% python3 -q
>>> import numpy as np
>>> np.set_printoptions(suppress=True, linewidth=100)
>>> sv = 20 * 0.2 ** np.arange(4)
>>> q, _ = np.linalg.qr(np.array([[0.3, 0.8, -1.6, -1.0],
...     [-1.3, 1.1, 0.4, -1.3],
...     [0.0, 2.3, 0.6, 1.4],
...     [0.0, 0.9, -0.8, 1.1]]))
>>> rng = np.random.default_rng(21419)
>>> M = rng.normal(size=(35, 4)) * sv @ q
>>> M.round(2)
array([[ -2.86,   2.  ,  -1.56,   1.26],
       [ -6.09,  -4.6 ,   8.96,  -5.95],
       [ -1.06,  -1.56,   2.26,  -1.34],
       [  5.76,  -0.9 ,   1.77,  -1.17],
       [  3.61,  -5.08,  12.12,  -7.48],
       [  0.98,   1.29,  -1.61,   1.37],
       [  8.45,   9.64, -19.91,  13.15],
       [ -4.27,  -3.91,   8.61,  -5.73],
       [  1.6 ,  -5.81,   8.14,  -5.96],
       [ -8.01,  -7.89,  18.83, -11.71],
       [ -0.69,  -5.14,   9.97,  -6.7 ],
       [-10.33, -23.3 ,  43.36, -29.47],
       [  0.37,  -2.1 ,   4.07,  -2.54],
       [  9.02,   3.09,  -5.17,   3.34],
       [ -3.46,  -2.87,   4.52,  -3.02],
       [ -0.75,   1.75,  -4.63,   2.34],
       [ -2.84,   4.93,  -7.89,   5.89],
       [  2.36,   1.59,  -3.35,   2.14],
       [ -6.47, -19.34,  40.15, -26.31],
       [ 13.49,  10.69, -21.22,  14.04],
       [ 12.16,  10.7 , -21.2 ,  13.79],
       [  6.16,   9.21, -18.41,  12.32],
       [ -4.72, -12.16,  24.57, -15.88],
       [  6.1 ,   8.89, -18.06,  11.74],
       [-12.01, -10.14,  20.97, -13.35],
       [ -7.59, -13.76,  26.4 , -17.49],
       [  5.44,   9.8 , -16.49,  11.33],
       [ -5.32,  -7.45,  14.32,  -9.91],
       [-11.49, -12.92,  24.04, -16.14],
       [ -4.84, -19.23,  38.83, -25.83],
       [  0.58, -11.47,  21.51, -14.18],
       [ -1.16,  -8.62,  18.98, -12.26],
       [ -9.53, -19.28,  41.07, -26.48],
       [  0.44,   8.38, -15.5 ,  10.72],
       [-13.53,  -7.02,  15.9 ,  -9.86]])
>>> Xc = M - M.mean(axis=0)
>>> evecs = np.linalg.svd(Xc)[2][:1]
>>> A2 = Xc - Xc @ evecs.T @ evecs
>>> np.round((Xc @ evecs.T).std(axis=0), 2)
array([24.57])
>>> np.round(np.diag(evecs.T @ evecs), 2)
array([0.05, 0.14, 0.56, 0.25])
>>> np.linalg.norm(A2, axis=1).round(6).argmax()
np.int64(34)
